$ python3 -q
>>> import numpy as np
>>> from numpy import linalg as LA
>>> np.set_printoptions(precision=1, suppress=True, linewidth=160, legacy="1.25")
>>> rng = np.random.default_rng(794)
>>> X = np.array([[-1, -3, -3, -3], [3, 0, 0, 2], [-3, -1, 2, -2], [-2, -3, -3, 2]]) * (rng.random((4, 4)) < 0.3)
>>> X
array([[ 0,  0,  0,  0],
       [ 0,  0,  0,  2],
       [-3,  0,  2,  0],
       [ 0,  0, -3,  0]])
>>> U, s, vt = LA.svd(X)
>>> evecs = vt[:(s > 1e-8).sum()]
>>> vec = X[3] + -1 * X[1] + rng.integers(2) * np.eye(4)[0]
>>> vec
array([ 0.,  0., -3., -2.])
>>> np.diag(evecs.T @ evecs)
array([1., 0., 1., 1.])
>>> np.round(evecs.T @ evecs, 1) + 0
array([[1., 0., 0., 0.],
       [0., 0., 0., 0.],
       [0., 0., 1., 0.],
       [0., 0., 0., 1.]])
>>> cov = X.T @ X
>>> LA.matrix_rank(cov)
3
>>> (X @ X.T).shape
(4, 4)
>>> LA.eigvalsh(cov)[::-1]
array([17.3,  4.7,  4. ,  0. ])
>>> np.allclose(cov, cov.T)
True
>>> K = np.load("case1.npy")
>>> K
array([[ 0.7,  0.4,  0.4,  0.3],
       [ 0.4,  0.3, -0.7, -0.4],
       [ 0.4, -0.7,  0.3, -0.4],
       [ 0.3, -0.4, -0.4,  0.7]])
>>> np.abs(np.diag(LA.qr(X)[1])) > 1e-9
array([ True, False,  True, False])
>>> round(float(np.trace(LA.pinv(X) @ X)), 1)
3.0
>>> u = np.array([2, 2, -1, -3])
>>> B = K + np.outer(u, np.eye(4)[3])
>>> np.round(LA.det(B) / LA.det(K), 1), round(float(1 + LA.solve(K, u)[3]), 1)
(-1.1, -1.1)
>>> E = np.eye(3, dtype=int)[rng.permutation(3)]
>>> E
array([[0, 0, 1],
       [1, 0, 0],
       [0, 1, 0]])
>>> # row-stochastic, so 1 is an eigenvalue
>>> q, r_ = LA.qr(E)
>>> np.trace(q @ q.T)
3.0
>>> q.T @ q
array([[1., 0., 0.],
       [0., 1., 0.],
       [0., 0., 1.]])
>>> q.shape, r_.shape
((3, 3), (3, 3))
>>> E @ np.ones(3)
array([1., 1., 1.])
>>> np.fft.fft(E[0])
array([ 1. +0.j , -0.5+0.9j, -0.5-0.9j])
>>> np.sort(np.abs(np.fft.fft(E[0]))), np.sort(LA.svd(E, compute_uv=False))
(array([1., 1., 1.]), array([1., 1., 1.]))
>>> t = np.radians(72)
>>> r_ = np.eye(3)
>>> r_[0, 0] = r_[1, 1] = np.cos(t)
>>> r_[0, 1], r_[1, 0] = -np.sin(t), np.sin(t)
>>> r_
array([[ 0.3, -1. ,  0. ],
       [ 1. ,  0.3,  0. ],
       [ 0. ,  0. ,  1. ]])
>>> B = E @ r_.T
>>> LA.svd(E, compute_uv=False), LA.svd(B, compute_uv=False)
(array([1., 1., 1.]), array([1., 1., 1.]))
>>> np.allclose(E @ E.T, B @ B.T)
True
>>> np.abs(B - E).max(axis=0)
array([1., 1., 0.])
>>> B
array([[ 0. ,  0. ,  1. ],
       [ 0.3,  1. ,  0. ],
       [-1. ,  0.3,  0. ]])
>>> vec = np.array([-1, 3, -2])
>>> 3 - LA.matrix_rank(E - np.eye(3), tol=1e-8)
1
>>> np.sort(np.abs(np.degrees(np.angle(LA.eigvals(E)))))
array([  0., 120., 120.])
>>> round(LA.norm(vec), 1), round(LA.norm(E @ vec), 1)
(3.7, 3.7)
>>> E.T @ (E @ vec)
array([-1,  3, -2])
>>> [p for p in range(1, 25) if np.allclose(LA.matrix_power(E, p), np.eye(3))]
[3, 6, 9, 12, 15, 18, 21, 24]
>>> B = np.array([[3, 3, 2, 3], [2, 2, 4, 4], [5, 2, 4, 2], [4, 3, 0, 1]])
>>> arr = np.triu(B, 1)
>>> arr
array([[0, 3, 2, 3],
       [0, 0, 4, 4],
       [0, 0, 0, 2],
       [0, 0, 0, 0]])
>>> U, s, vt = LA.svd(arr)
>>> s
array([7.1, 2.5, 1.3, 0. ])
>>> B = U[:, :3] @ np.diag(s[:3]) @ vt[:3]
>>> round(float(LA.norm(arr - B, 2)), 1), s[3]
(0.0, 0.0)
>>> round(float(np.abs(arr - B).max()), 1)
0.0
>>> LA.matrix_rank(arr, rtol=0.05)
3
>>> round(float(LA.norm(arr - B) / LA.norm(arr)), 1)
0.0
>>> B.round(1) + 0
array([[0., 3., 2., 3.],
       [0., 0., 4., 4.],
       [0., 0., 0., 2.],
       [0., 0., 0., 0.]])
>>> LA.matrix_power(E, 100)
array([[0, 0, 1],
       [1, 0, 0],
       [0, 1, 0]])
>>> LA.matrix_power(E, 2)
array([[0, 1, 0],
       [0, 0, 1],
       [1, 0, 0]])
>>> pr = np.eye(3)[0]
>>> for _ in range(3):
...     pr = pr @ E
...     print(pr.round(1))
... 
[0. 0. 1.]
[0. 1. 0.]
[1. 0. 0.]
>>> B = np.array([[3, 1, 0, 2], [2, 0, 2, 2], [0, 3, 0, 3], [3, 2, 0, 2]])
>>> B[-1] = B[0]
>>> A = B + 0.3 * np.eye(4)
>>> A
array([[3.3, 1. , 0. , 2. ],
       [2. , 0.3, 2. , 2. ],
       [0. , 3. , 0.3, 3. ],
       [3. , 1. , 0. , 2.3]])
>>> B = A / LA.norm(A, axis=1, keepdims=True)
>>> cov = B @ B.T
>>> (cov - 2 * np.eye(4)).round(6).argmax(axis=1)
array([3, 3, 3, 0])
>>> LA.norm(B, axis=1)
array([1., 1., 1., 1.])
>>> cov
array([[1. , 0.8, 0.5, 1. ],
       [0.8, 1. , 0.5, 0.8],
       [0.5, 0.5, 1. , 0.6],
       [1. , 0.8, 0.6, 1. ]])
>>> vals, evecs = LA.eig(A)
>>> round(float(np.prod(vals)), 1)
-8.0
>>> np.sort(LA.eigvals(LA.inv(A)))
array([-0.4,  0.2,  0.5,  3.3])
>>> np.sort(LA.eigvals(A @ A))
array([ 0.1,  3.5,  5.1, 39.7])
>>> F = np.diag(np.array([3, -1, -1, 1]))
>>> F
array([[ 3,  0,  0,  0],
       [ 0, -1,  0,  0],
       [ 0,  0, -1,  0],
       [ 0,  0,  0,  1]])
>>> W1 = np.array([[-7, 3], [1, -2], [3, -4], [8, -5]])
>>> beta = np.array([3, 3])
>>> act = np.maximum(F @ W1 + beta, 0)
>>> (act > 0).astype(int)
array([[0, 1],
       [1, 1],
       [0, 1],
       [1, 0]])
>>> (act > 0).mean(axis=0)
array([0.5, 0.8])
>>> W2 = np.array([[7, 1], [5, 0]])
>>> W1 @ W2
array([[-34,  -7],
       [ -3,   1],
       [  1,   3],
       [ 31,   8]])
>>> (act @ W2).round(6).argmax(axis=1)
array([0, 0, 0, 0])
>>> act @ W2
array([[60,  0],
       [39,  2],
       [35,  0],
       [77, 11]])
>>> LA.svd(F, compute_uv=False)
array([3., 1., 1., 1.])
>>> F.shape
(4, 4)
>>> np.round(LA.norm(F), 1)
3.5
>>> F.sum(axis=1)
array([ 3, -1, -1,  1])
>>> np.unravel_index(np.abs(F).argmax(), F.shape)
(0, 0)
>>> F.sum(axis=0)
array([ 3, -1, -1,  1])
>>> F - F[0]
array([[ 0,  0,  0,  0],
       [-3, -1,  0,  0],
       [-3,  0, -1,  0],
       [-3,  0,  0,  1]])
>>> np.diff(F, axis=0)
array([[-3, -1,  0,  0],
       [ 0,  1, -1,  0],
       [ 0,  0,  1,  1]])
>>> round(float(LA.det(A.T)), 1)
-8.0
>>> round(LA.det(2 * A), 1), round(LA.det(A), 1)
(-127.3, -8.0)
>>> LA.eigvals(A)
array([ 6.3,  1.9,  0.3, -2.3])
>>> np.kron(np.eye(2, dtype=int), A)
array([[3.3, 1. , 0. , 2. , 0. , 0. , 0. , 0. ],
       [2. , 0.3, 2. , 2. , 0. , 0. , 0. , 0. ],
       [0. , 3. , 0.3, 3. , 0. , 0. , 0. , 0. ],
       [3. , 1. , 0. , 2.3, 0. , 0. , 0. , 0. ],
       [0. , 0. , 0. , 0. , 3.3, 1. , 0. , 2. ],
       [0. , 0. , 0. , 0. , 2. , 0.3, 2. , 2. ],
       [0. , 0. , 0. , 0. , 0. , 3. , 0.3, 3. ],
       [0. , 0. , 0. , 0. , 3. , 1. , 0. , 2.3]])
>>> round(float(LA.det(A[::-1])), 1)
-8.0
>>> round(float(np.einsum("ii->", A)), 1)
6.2
>>> np.round(LA.eigvals(A).sum().real, 1)
6.2
>>> np.poly(A)
array([ 1. , -6.2, -5. , 28.5, -8. ])
>>> np.einsum("ii->", F)
2
>>> np.round(LA.eigvals(F).sum().real, 1)
2.0
>>> B = F / LA.norm(F, axis=1, keepdims=True)
>>> cov = B @ B.T
>>> (np.abs(cov) > 0.9).astype(int)
array([[1, 0, 0, 0],
       [0, 1, 0, 0],
       [0, 0, 1, 0],
       [0, 0, 0, 1]])
>>> LA.norm(B, axis=1)
array([1., 1., 1., 1.])
>>> np.argwhere(np.triu(np.abs(cov) > 0.95, 1))
array([], shape=(0, 2), dtype=int64)
>>> np.degrees(np.arccos(np.clip(cov[3, 2], -1, 1)))
90.0
>>> data = np.load("x.npy")
>>> data
array([[ 0.,  1., -3.,  2.],
       [ 1.,  0.,  0.,  0.],
       [-3.,  0.,  0.,  0.],
       [ 2.,  0.,  0.,  0.]])
>>> # equal to its transpose
>>> U, s, vt = LA.svd(data, full_matrices=False)
>>> np.round(U.T @ data @ vt.T, 1) + 0
array([[3.7, 0. , 0. , 0. ],
       [0. , 3.7, 0. , 0. ],
       [0. , 0. , 0. , 0. ],
       [0. , 0. , 0. , 0. ]])
>>> s.round(1) + 0
array([3.7, 3.7, 0. , 0. ])
>>> (s > 1e-8).sum()
2
>>> np.cumsum(s ** 2) / np.sum(s ** 2)
array([0.5, 1. , 1. , 1. ])
>>> proj = np.triu(np.array([[0, 0, 1, 1], [2, 1, 0, 1], [2, 2, 0, 2], [1, 1, 2, 1]]), 1) + np.eye(4)
>>> B = proj @ data @ LA.inv(proj)
>>> B
array([[-1.,  1., -2.,  6.],
       [ 3.,  0., -3.,  3.],
       [ 1.,  0., -1.,  1.],
       [ 2.,  0., -2.,  2.]])
>>> proj @ data - data @ proj
array([[-1.,  0.,  0.,  5.],
       [ 2.,  0., -1., -1.],
       [ 4.,  0.,  3.,  3.],
       [ 0.,  0., -2., -2.]])
>>> round(LA.det(B), 1)
-0.0
>>> vals, evecs = LA.eigh(data)
>>> vals
array([-3.7,  0. ,  0. ,  3.7])
>>> (vals > 1e-8).sum(), (vals < -1e-8).sum()
(1, 1)
>>> LA.eigvalsh(data + 2 * np.eye(4))
array([-1.7,  2. ,  2. ,  5.7])
>>> np.round(LA.eigvalsh(data @ data), 1) + 0
array([ 0.,  0., 14., 14.])
>>> np.round(evecs.T @ evecs, 1) + 0
array([[1., 0., 0., 0.],
       [0., 1., 0., 0.],
       [0., 0., 1., 0.],
       [0., 0., 0., 1.]])
>>> t = np.radians(90)
>>> r_ = np.eye(4)
>>> r_[3, 3] = r_[1, 1] = np.cos(t)
>>> r_[3, 1], r_[1, 3] = -np.sin(t), np.sin(t)
>>> r_.round(1) + 0
array([[ 1.,  0.,  0.,  0.],
       [ 0.,  0.,  0.,  1.],
       [ 0.,  0.,  1.,  0.],
       [ 0., -1.,  0.,  0.]])
>>> B = data @ r_.T
>>> np.round(LA.svd(data, compute_uv=False), 1) + 0, np.round(LA.svd(B, compute_uv=False), 1) + 0
(array([3.7, 3.7, 0. , 0. ]), array([3.7, 3.7, 0. , 0. ]))
>>> np.abs(B - data).max(axis=0)
array([0., 1., 0., 3.])
>>> np.allclose(data @ data.T, B @ B.T)
True
>>> round(float(LA.det(r_)), 1), np.trace(r_)
(1.0, 2.0)
>>> mat = np.load("m.npy")
>>> mat
array([[-1,  0,  0,  0],
       [ 0, -5,  0,  0],
       [ 0,  0,  0, -4],
       [ 0,  0,  2,  0]])
>>> z = rng.permutation(4)
>>> z
array([1, 2, 0, 3])
>>> B = mat[z][:, z]
>>> np.trace(B)
-6
>>> B
array([[-5,  0,  0,  0],
       [ 0,  0,  0, -4],
       [ 0,  0, -1,  0],
       [ 0,  2,  0,  0]])
